$ python -q
>>> import numpy as np
>>> import numpy.linalg as la
>>> np.set_printoptions(suppress=True, linewidth=140)
>>> J = np.load("case16.npy")
>>> print(J.round(2))
[[-0.42 -0.91  0.02]
 [ 0.84 -0.38  0.39]
 [-0.35  0.19  0.92]]
>>> Q, evecs = la.qr(J[:, :2])[0], la.qr(J[:, 2:])[0]
>>> sv = la.svd(Q.T @ evecs, compute_uv=False)
>>> print(round(la.norm(Q @ Q.T - evecs @ evecs.T, 2), 2))
1.0
>>> print(sv.round(2) + 0)
[0.]
>>> M2 = np.array([[0, -1, 2], [-3, -1, -2], [0, -2, 2]])
>>> F = M2 + M2.T
>>> print(F)
[[ 0 -4  2]
 [-4 -2 -4]
 [ 2 -4  4]]
>>> print(round(la.norm(F[0] - F[1]), 2))
7.48
>>> print(np.round(la.norm(F) ** 2 / la.norm(F, 2) ** 2, 2))
1.52
>>> print(round(la.norm(F, 1), 2), round(float(la.norm(F, np.inf)), 2))
10.0 10.0
>>> print(np.round(la.norm(F[0], 1), 2), round(la.norm(F[0], np.inf), 2))
6.0 4.0
>>> print(round(la.norm(F, 2), 2))
7.78
>>> vec = np.array([7, 5, 3])
>>> print([p for p in range(1, 25) if np.allclose(la.matrix_power(J, p), np.eye(3))])
[]
>>> print(np.round(np.abs(la.eigvals(J)), 2))
[1. 1. 1.]
>>> print(np.round(la.norm(vec), 2), round(la.norm(J @ vec), 2))
9.11 9.11
>>> print(3 - la.matrix_rank(J - np.eye(3), tol=1e-8))
1
>>> print(np.round(np.sort(np.abs(np.degrees(np.angle(la.eigvals(J))))), 2))
[  0.   116.01 116.01]
>>> print(np.all(la.eigvalsh(F) > 0))
False
>>> rng = np.random.default_rng(4175)
>>> idx = rng.permutation(3)
>>> print(idx)
[0 2 1]
>>> M2 = F[idx][:, idx]
>>> print(round(la.det(M2), 2), np.round(la.det(F[idx]), 2))
8.0 -8.0
>>> print(np.allclose(M2, F))
False
>>> print(M2)
[[ 0  2 -4]
 [ 2  4 -4]
 [-4 -4 -2]]
>>> print(np.round(np.sort(np.abs(la.eigvals(M2))), 2))
[0.18 5.6  7.78]
>>> A = np.array([[0, 3, 0, 0], [-2, -3, 0, 0], [0, 0, 0, 3], [0, 0, -2, -3]])
>>> blk = np.stack([A, -2 * A, A[::-1]])
>>> print(la.matrix_rank(blk.reshape(3, -1)))
2
>>> arr = np.array([[0, 3, 2], [-2, -2, -2], [1, 1, 3]])
>>> print(np.round(la.det(arr), 2))
12.0
>>> print(np.trace(arr))
1
>>> print(round(np.abs(la.eigvals(arr)).max(), 2))
2.68
>>> print((arr - arr.T) / 2)
[[ 0.   2.5  0.5]
 [-2.5  0.  -1.5]
 [-0.5  1.5  0. ]]
>>> M2 = arr / la.norm(arr, axis=1, keepdims=True)
>>> cov = M2 @ M2.T
>>> print((np.abs(cov) > 0.9).astype(int))
[[1 0 0]
 [0 1 0]
 [0 0 1]]
>>> print(cov[1].round(2))
[-0.8   1.   -0.87]
>>> print(np.argwhere(np.triu(np.abs(cov) > 0.95, 1)))
[]
>>> print(cov.round(2))
[[ 1.   -0.8   0.75]
 [-0.8   1.   -0.87]
 [ 0.75 -0.87  1.  ]]
>>> print(round(float(la.eigvals(arr).sum().real), 2))
1.0
>>> print(np.round(np.poly(arr), 2) + 0)
[  1.  -1.   0. -12.]
>>> print(round(la.det(arr[::-1]), 2))
-12.0
>>> feats = np.load("test1.npy")
>>> print(feats)
[[3 0 0]
 [4 3 0]
 [0 2 0]]
>>> print(np.unique(feats.round(6), axis=0).shape)
(3, 3)
>>> print(np.allclose(feats[:-1].T @ la.lstsq(feats[:-1].T, feats[-1])[0], feats[-1]))
True
>>> print(round(float(np.trace(la.pinv(feats) @ feats)), 2))
2.0
>>> X = np.cumsum(np.array([[3, 1, 1],
...     [3, 2, 3],
...     [3, 2, 3],
...     [3, 0, 0],
...     [2, 2, 3],
...     [0, 3, 2],
...     [0, 0, 2],
...     [0, 2, 2],
...     [3, 1, 2],
...     [1, 3, 0],
...     [1, 1, 1],
...     [3, 0, 0],
...     [3, 1, 0],
...     [0, 2, 2],
...     [3, 0, 1],
...     [1, 2, 3],
...     [1, 1, 3],
...     [2, 3, 2],
...     [3, 1, 1]]), axis=0)
>>> print(X)
[[ 3  1  1]
 [ 6  3  4]
 [ 9  5  7]
 [12  5  7]
 [14  7 10]
 [14 10 12]
 [14 10 14]
 [14 12 16]
 [17 13 18]
 [18 16 18]
 [19 17 19]
 [22 17 19]
 [25 18 19]
 [25 20 21]
 [28 20 22]
 [29 22 25]
 [30 23 28]
 [32 26 30]
 [35 27 31]]
>>> cen = X - X.mean(axis=0)
>>> Uu, sv, VT = la.svd(cen, full_matrices=False)
>>> print((np.sign(Uu[:, 0]) == np.sign(Uu[0, 0])).astype(int))
[1 1 1 1 1 1 1 1 1 0 0 0 0 0 0 0 0 0 0]
>>> print(sv.round(2))
[62.02  6.78  3.42]
>>> print(np.abs(Uu[:, 0]).argmax())
0
>>> print(np.searchsorted(np.cumsum(sv ** 2) / (sv ** 2).sum(), 0.9) + 1)
1
>>> M2 = X + rng.integers(-2, 3, (19, 1)) @ rng.integers(-2, 3, (1, 3))
>>> print(M2)
[[ 7  1  5]
 [ 4  3  2]
 [ 9  5  7]
 [10  5  5]
 [18  7 14]
 [16 10 14]
 [14 10 14]
 [10 12 12]
 [17 13 18]
 [20 16 20]
 [17 17 17]
 [24 17 21]
 [29 18 23]
 [25 20 21]
 [26 20 20]
 [29 22 25]
 [34 23 32]
 [32 26 30]
 [39 27 35]]
>>> print(np.round(la.svd(M2 - X, compute_uv=False), 2) + 0)
[15.75  0.    0.  ]
>>> cen = X - X.mean(axis=0)
>>> evecs = la.svd(cen)[2][:1]
>>> M2 = cen - cen @ evecs.T @ evecs
>>> print(np.round(M2.std(axis=0), 2))
[1.2  0.73 1.03]
>>> print(np.round(np.cov(cen @ evecs.T, rowvar=False), 2))
213.67
>>> print(la.norm(M2, axis=1).round(6).argmax())
7
>>> print(np.round((cen @ evecs.T).std(axis=0), 2))
[14.23]
>>> print(np.round(la.norm(M2) / la.norm(cen), 2))
0.12
>>> M2 = np.array([[4, -2], [3, -4], [1, 1]])
>>> print(la.matrix_rank(X @ M2))
2
>>> print(np.einsum("ij,ij->i", X, X))
[  11   61  155  218  345  440  492  596  782  904 1011 1134 1310 1466 1668 1950 2213 2600 2915]
>>> print(np.einsum("ik,kj->ij", X, M2))
[[  16   -9]
 [  37  -20]
 [  58  -31]
 [  70  -37]
 [  87  -46]
 [  98  -56]
 [ 100  -54]
 [ 108  -60]
 [ 125  -68]
 [ 138  -82]
 [ 146  -87]
 [ 158  -93]
 [ 173 -103]
 [ 181 -109]
 [ 194 -114]
 [ 207 -121]
 [ 217 -124]
 [ 236 -138]
 [ 252 -147]]
